% ipython --no-banner

In [1]: import numpy as np

In [2]: import numpy.linalg as la

In [3]: np.set_printoptions(suppress=True, linewidth=120)

In [4]: def rd(a):
   ...:     return np.round(a, 2) + 0
   ...: 

In [5]: F = np.loadtxt("test2.csv", delimiter=",")

In [6]: rd(F)
Out[6]: 
array([[-0.77,  1.4 ,  1.06, -1.22, -0.12, -0.21, -0.42,  0.92,  0.3 , -1.63],
       [-0.66,  0.85,  0.99, -1.08, -0.56, -0.56, -0.08,  0.75,  0.77, -1.97],
       [-0.52,  0.38,  0.86, -0.89, -0.84, -0.77,  0.18,  0.56,  1.06, -2.07],
       [-0.17, -0.57,  0.45, -0.37, -1.21, -1.02,  0.64,  0.09,  1.4 , -1.85],
       [ 0.65, -1.9 , -0.72,  0.95, -0.87, -0.63,  0.96, -0.87,  0.85,  0.15],
       [ 0.  ,  0.96, -0.22,  0.1 ,  1.28,  1.06, -0.79,  0.13, -1.44,  1.6 ],
       [ 0.77, -1.4 , -1.07,  1.22,  0.12,  0.21,  0.42, -0.92, -0.3 ,  1.63],
       [-0.64,  0.79,  0.98, -1.06, -0.6 , -0.59, -0.04,  0.72,  0.81, -1.99],
       [-0.76,  1.84,  0.95, -1.16,  0.49,  0.3 , -0.79,  0.97, -0.39, -0.85],
       [-0.78,  1.79,  0.98, -1.19,  0.4 ,  0.22, -0.75,  0.98, -0.28, -1.  ]])

In [7]: left, sv, VT = la.svd(F)

In [8]: np.argmax(sv[:-1] / (sv[1:] + 1e-6)) + 1
Out[8]: np.int64(2)

In [9]: Y = left[:, :2] @ np.diag(sv[:2]) @ VT[:2]

In [10]: rd(la.norm(F - Y) / la.norm(F))
Out[10]: np.float64(0.0)

In [11]: la.matrix_rank(Y)
Out[11]: np.int64(2)

In [12]: data = np.loadtxt("arr.csv", delimiter=",")

In [13]: data
Out[13]: 
array([[ 0.,  0.,  0.,  0.,  2.,  0.,  0.,  1.,  0., -1.,  2., -1.],
       [ 0., -2.,  0.,  0.,  0.,  0.,  1.,  0., -2.,  0.,  0.,  0.],
       [ 0.,  0.,  0., -2.,  0.,  0.,  0.,  1.,  0.,  2., -1.,  0.],
       [ 0.,  0., -2., -2.,  1.,  0.,  0.,  0.,  0.,  1.,  0., -1.],
       [ 0.,  0.,  1.,  2., -2.,  0.,  0.,  2.,  0.,  0.,  0.,  1.],
       [ 0., -1.,  0.,  0.,  0., -2.,  1.,  0., -2.,  0.,  0.,  0.],
       [ 0.,  0.,  0.,  0.,  0., -1.,  0.,  0.,  0.,  0.,  0.,  0.],
       [ 2.,  0.,  2.,  2.,  2.,  0.,  0.,  0.,  0.,  2., -1.,  0.],
       [ 0., -1.,  0.,  0.,  0.,  0.,  0.,  0.,  2.,  0.,  0.,  0.],
       [ 1.,  0.,  2.,  2.,  0.,  0.,  0.,  0.,  0.,  1.,  1., -1.],
       [ 1.,  0., -2., -2., -2.,  0.,  0.,  2.,  0.,  2.,  1., -2.],
       [-2.,  0.,  1., -1.,  2.,  0.,  0.,  0.,  0., -2.,  0., -1.]])

In [14]: x = np.array([-2, 1, 2, 2, 0, 2, -1, 3, 3, 3, -1, -3])

In [15]: h = np.maximum(data @ x, 0)

In [16]: rd(np.tanh(data @ x))
Out[16]: array([ 0.76, -1.  ,  1.  , -0.96,  1.  , -1.  , -0.96,  1.  ,  1.  ,  1.  ,  1.  ,  0.76])

In [17]: data.T @ h
Out[17]: array([ 38.,  -5.,  40.,  35.,  -6.,   0.,   0.,  39.,  10.,  56.,   3., -18.])

In [18]: h
Out[18]: array([ 1.,  0.,  6.,  0.,  9.,  0.,  0., 11.,  5., 11.,  7.,  1.])

In [19]: np.flatnonzero(h > 1e-9)
Out[19]: array([ 0,  2,  4,  7,  8,  9, 10, 11])

In [20]: np.maximum(data @ x, 0) - np.maximum(-data @ x, 0)
Out[20]: array([  1.,  -9.,   6.,  -2.,   9., -12.,  -2.,  11.,   5.,  11.,   7.,   1.])

In [21]: (data + data.T) / 2
Out[21]: 
array([[ 0. ,  0. ,  0. ,  0. ,  1. ,  0. ,  0. ,  1.5,  0. ,  0. ,  1.5, -1.5],
       [ 0. , -2. ,  0. ,  0. ,  0. , -0.5,  0.5,  0. , -1.5,  0. ,  0. ,  0. ],
       [ 0. ,  0. ,  0. , -2. ,  0.5,  0. ,  0. ,  1.5,  0. ,  2. , -1.5,  0.5],
       [ 0. ,  0. , -2. , -2. ,  1.5,  0. ,  0. ,  1. ,  0. ,  1.5, -1. , -1. ],
       [ 1. ,  0. ,  0.5,  1.5, -2. ,  0. ,  0. ,  2. ,  0. ,  0. , -1. ,  1.5],
       [ 0. , -0.5,  0. ,  0. ,  0. , -2. ,  0. ,  0. , -1. ,  0. ,  0. ,  0. ],
       [ 0. ,  0.5,  0. ,  0. ,  0. ,  0. ,  0. ,  0. ,  0. ,  0. ,  0. ,  0. ],
       [ 1.5,  0. ,  1.5,  1. ,  2. ,  0. ,  0. ,  0. ,  0. ,  1. ,  0.5,  0. ],
       [ 0. , -1.5,  0. ,  0. ,  0. , -1. ,  0. ,  0. ,  2. ,  0. ,  0. ,  0. ],
       [ 0. ,  0. ,  2. ,  1.5,  0. ,  0. ,  0. ,  1. ,  0. ,  1. ,  1.5, -1.5],
       [ 1.5,  0. , -1.5, -1. , -1. ,  0. ,  0. ,  0.5,  0. ,  1.5,  1. , -1. ],
       [-1.5,  0. ,  0.5, -1. ,  1.5,  0. ,  0. ,  0. ,  0. , -1.5, -1. , -1. ]])

In [22]: rd(np.abs(la.eigvals(data)).max())
Out[22]: np.float64(5.22)

In [23]: assert data == data.T
---------------------------------------------------------------------------
ValueError                                Traceback (most recent call last)
Cell In[23], line 1
----> 1 assert data == data.T

ValueError: The truth value of an array with more than one element is ambiguous. Use a.any() or a.all()

In [24]: gram = data.T @ data

In [25]: np.allclose(gram, gram.T)
Out[25]: True

In [26]: rd(la.eigvalsh(gram)[::-1])
Out[26]: array([43.29, 32.22, 20.19, 17.65, 14.05,  6.52,  4.17,  3.16,  2.9 ,  0.61,  0.23,  0.02])

In [27]: la.matrix_rank(gram)
Out[27]: np.int64(12)

In [28]: rng = np.random.default_rng(22)

In [29]: idx = rng.permutation(12)

In [30]: Y = data[:, idx] * rng.choice([-1, 1], 12)

In [31]: Y
Out[31]: 
array([[ 0., -0.,  0., -0.,  0., -1., -2., -0., -1., -0.,  2., -1.],
       [ 0., -0., -2., -1., -2., -0., -0., -0.,  0., -0.,  0.,  0.],
       [ 0.,  2.,  0., -0.,  0., -1.,  1., -0.,  2., -0.,  0.,  0.],
       [ 0.,  2.,  0., -0.,  0., -0., -0.,  2.,  1., -0.,  1., -1.],
       [ 0., -2.,  0., -0.,  0., -2., -0., -1.,  0., -0., -2.,  1.],
       [-2., -0., -1., -1., -2., -0., -0., -0.,  0., -0.,  0.,  0.],
       [-1., -0.,  0., -0.,  0., -0., -0., -0.,  0., -0.,  0.,  0.],
       [ 0., -2.,  0., -0.,  0., -0.,  1., -2.,  2., -2.,  2.,  0.],
       [ 0., -0., -1., -0.,  2., -0., -0., -0.,  0., -0.,  0.,  0.],
       [ 0., -2.,  0., -0.,  0., -0., -1., -2.,  1., -1.,  0., -1.],
       [ 0.,  2.,  0., -0.,  0., -2., -1.,  2.,  2., -1., -2., -2.],
       [ 0.,  1.,  0., -0.,  0., -0., -0., -1., -2.,  2.,  2., -1.]])

In [32]: left, _, VT = la.svd(data.T @ Y)

In [33]: rd(la.lstsq(data, Y)[0])
Out[33]: 
array([[ 0.,  0.,  0.,  0.,  0.,  0.,  0.,  0.,  0., -1.,  0.,  0.],
       [ 0.,  0.,  1.,  0.,  0.,  0.,  0.,  0.,  0.,  0.,  0.,  0.],
       [ 0.,  0.,  0.,  0.,  0.,  0.,  0., -1.,  0.,  0.,  0.,  0.],
       [ 0., -1.,  0.,  0.,  0.,  0.,  0.,  0.,  0.,  0.,  0.,  0.],
       [ 0.,  0.,  0.,  0.,  0.,  0.,  0.,  0.,  0.,  0.,  1.,  0.],
       [ 1.,  0.,  0.,  0.,  0.,  0.,  0.,  0.,  0.,  0.,  0.,  0.],
       [ 0.,  0.,  0., -1.,  0.,  0.,  0.,  0.,  0.,  0.,  0.,  0.],
       [ 0.,  0.,  0.,  0.,  0., -1.,  0.,  0.,  0.,  0.,  0.,  0.],
       [ 0.,  0.,  0.,  0.,  1.,  0.,  0.,  0.,  0.,  0.,  0.,  0.],
       [ 0.,  0.,  0.,  0.,  0.,  0.,  0.,  0.,  1.,  0.,  0.,  0.],
       [ 0.,  0.,  0.,  0.,  0.,  0., -1.,  0.,  0.,  0.,  0.,  0.],
       [ 0.,  0.,  0.,  0.,  0.,  0.,  0.,  0.,  0.,  0.,  0.,  1.]])
